% ipython --no-banner

In [1]: import numpy as np

In [2]: import numpy.linalg as la

In [3]: np.set_printoptions(suppress=True, linewidth=200)

In [4]: def rd(a):
   ...:     return np.round(a, 1) + 0
   ...: 

In [5]: out = np.array([[1], [2]])

In [6]: W2 = np.array([[-1, -1, -1]])

In [7]: data = out @ W2

In [8]: print(data)
[[-1 -1 -1]
 [-2 -2 -2]]

In [9]: print(la.cond(data) > 100)
True

In [10]: print(la.matrix_rank(data, rtol=0.1))
1

In [11]: print(rd(la.norm(data, 2) / la.norm(data)))
1.0

In [12]: W = np.array([[1, 3, 2, 0], [3, 0, 3, 1], [3, 3, 2, 3]])

In [13]: b = np.array([6, 7, 1, 2])

In [14]: act = np.maximum(data @ W + b, 0)

In [15]: print(la.matrix_rank(act))
1

In [16]: print(act)
[[0 1 0 0]
 [0 0 0 0]]

In [17]: W2 = np.array([[-2, 1, 3], [0, -3, 2], [3, 0, -3], [-3, 2, -2]])

In [18]: print(W @ W2)
[[ 4 -8  3]
 [ 0  5 -2]
 [-9  0  3]]

In [19]: print((act @ W2).round(6).argmax(axis=1))
[2 0]

In [20]: print(act @ W2)
[[ 0 -3  2]
 [ 0  0  0]]

In [21]: U, sig, Vh = la.svd(data)

In [22]: vecs = Vh[:(sig > 1e-8).sum()]

In [23]: rng = np.random.default_rng(767319)

In [24]: x = data[1] + 2 * data[0] + rng.integers(2) * np.eye(3)[1]

In [25]: print(x)
[-4. -4. -4.]

In [26]: print(rd(vecs.T @ vecs))
[[0.3 0.3 0.3]
 [0.3 0.3 0.3]
 [0.3 0.3 0.3]]

In [27]: print(rd(la.norm(x - vecs.T @ vecs @ x)))
0.0

In [28]: print(la.matrix_rank(np.vstack([data, x])))
1

In [29]: feats = np.load("case15.npy")

In [30]: print(feats)
[[ -4   2   2]
 [  0   0   2]
 [  8  -1  -4]
 [  1   0  -2]
 [  8   2  -4]
 [ 11  -7 -12]
 [  9  -2 -11]
 [  9   1  -7]
 [ 17   3  -8]
 [ 25   6 -12]
 [ 25  15 -11]
 [ 32   8  -6]
 [ 31  17   2]
 [ 22   8  -3]
 [ 21  15   2]
 [ 18   8   5]
 [ 12   5   1]
 [  3  -4   8]
 [  0  -1  -1]
 [ -4   4   0]
 [ -2  11   3]
 [  5   4   9]
 [ 13  12  10]
 [ 17  11   9]
 [ 16   4  17]
 [ 11   4  19]
 [  5  -4  17]]

In [31]: W2 = feats[[5, 9]].astype(float)

In [32]: for _ in range(7):
    ...:     idx = la.norm(feats[:, None] - W2, axis=-1).argmin(axis=1)
    ...:     W2 = np.array([feats[idx == j].mean(axis=0) for j in range(2)])
    ...: 

In [33]: print(idx)
[0 0 0 0 0 0 0 0 1 1 1 1 1 1 1 1 0 0 0 0 0 0 1 1 1 0 0]

In [34]: print(rd(W2))
[[ 4.5  0.9  1.2]
 [21.5  9.7  0.5]]

In [35]: print(np.abs(W2[1] - W2[0]).argmax())
0

In [36]: x = np.array([-5, 0, -5])

In [37]: target = feats @ x

In [38]: print(rd(la.solve(feats.T @ feats, feats.T @ target)))
[-5.  0. -5.]

In [39]: print(rd(la.pinv(feats) @ feats))
[[1. 0. 0.]
 [0. 1. 0.]
 [0. 0. 1.]]

In [40]: target = target + 0.1 * rng.normal(size=27)

In [41]: print(rd(target))
[  10.   -10.   -20.     5.   -20.1    5.1   10.1   -9.9  -45.   -65.   -69.9 -130.  -164.7  -95.1 -114.9 -115.   -64.9  -55.1    5.    20.    -5.2  -70.  -115.1 -130.2 -165.  -150.1 -110.1]

In [42]: b, *_ = la.lstsq(feats, target)

In [43]: print(b.round())
[-5.  0. -5.]

In [44]: print(rd(b))
[-5.  0. -5.]

In [45]: print(rd(la.norm(target - feats @ b)))
0.4

In [46]: Ac = feats - feats.mean(axis=0)

In [47]: U, sig, Vh = la.svd(Ac, full_matrices=False)

In [48]: print(np.searchsorted(np.cumsum(sig ** 2) / (sig ** 2).sum(), 0.9) + 1)
2

In [49]: print(la.matrix_rank(Ac))
3

In [50]: print(rd((sig ** 2).sum() ** 2 / (sig ** 4).sum()))
2.2

In [51]: print(rd(Ac.mean(axis=0)))
[0. 0. 0.]

In [52]: print(rd(sig ** 2 / (sig ** 2).sum()))
[0.6 0.3 0.1]

In [53]: f = np.array([-3, -2, -2, -1])

In [54]: mat = f[np.abs(np.subtract.outer(np.arange(4), np.arange(4)))]

In [55]: print(mat)
[[-3 -2 -2 -1]
 [-2 -3 -2 -2]
 [-2 -2 -3 -2]
 [-1 -2 -2 -3]]

In [56]: vals, vecs = la.eigh(mat)

In [57]: print(rd(la.svd(mat, compute_uv=False)))
[8.5 2.  1.  0.5]

In [58]: print(rd(la.eigvalsh(mat + -2 * np.eye(4))))
[-10.5  -4.   -3.   -2.5]

In [59]: print(rd(vecs.T @ vecs))
[[1. 0. 0. 0.]
 [0. 1. 0. 0.]
 [0. 0. 1. 0.]
 [0. 0. 0. 1.]]

In [60]: print(rd(vecs.T @ mat @ vecs))
[[-8.5  0.   0.   0. ]
 [ 0.  -2.   0.   0. ]
 [ 0.   0.  -1.   0. ]
 [ 0.   0.   0.  -0.5]]

In [61]: print(np.unique(vals.round(6) + 0, return_counts=True)[1])
[1 1 1 1]

In [62]: idx = rng.permutation(4)

In [63]: print(idx)
[0 1 2 3]

In [64]: out = mat[idx][:, idx]

In [65]: print(np.allclose(out, mat))
True

In [66]: print(rd(np.sort(np.abs(la.eigvals(out)))))
[0.5 1.  2.  8.5]

In [67]: print(rd(la.det(out)), rd(la.det(mat[idx])))
8.0 8.0

In [68]: vals, vecs = la.eigh(mat)

In [69]: x = np.array([-6, -4, -5, 6])

In [70]: print(rd(la.eigvalsh(mat[1:, 1:])))
[-7. -1. -1.]

In [71]: print(x @ mat @ x)
-347

In [72]: ang = np.radians(129)

In [73]: Rm = np.eye(4)

In [74]: Rm[3, 3] = Rm[1, 1] = np.cos(ang)

In [75]: Rm[3, 1], Rm[1, 3] = -np.sin(ang), np.sin(ang)

In [76]: print(rd(Rm))
[[ 1.   0.   0.   0. ]
 [ 0.  -0.6  0.   0.8]
 [ 0.   0.   1.   0. ]
 [ 0.  -0.8  0.  -0.6]]

In [77]: out = mat @ Rm.T

In [78]: print(rd(out))
[[-3.   0.5 -2.   2.2]
 [-2.   0.3 -2.   3.6]
 [-2.  -0.3 -3.   2.8]
 [-1.  -1.1 -2.   3.4]]

In [79]: print(np.all(la.eigvalsh(mat) > 0))
False

In [80]: print(rd(la.eigvalsh(mat).min()))
-8.5
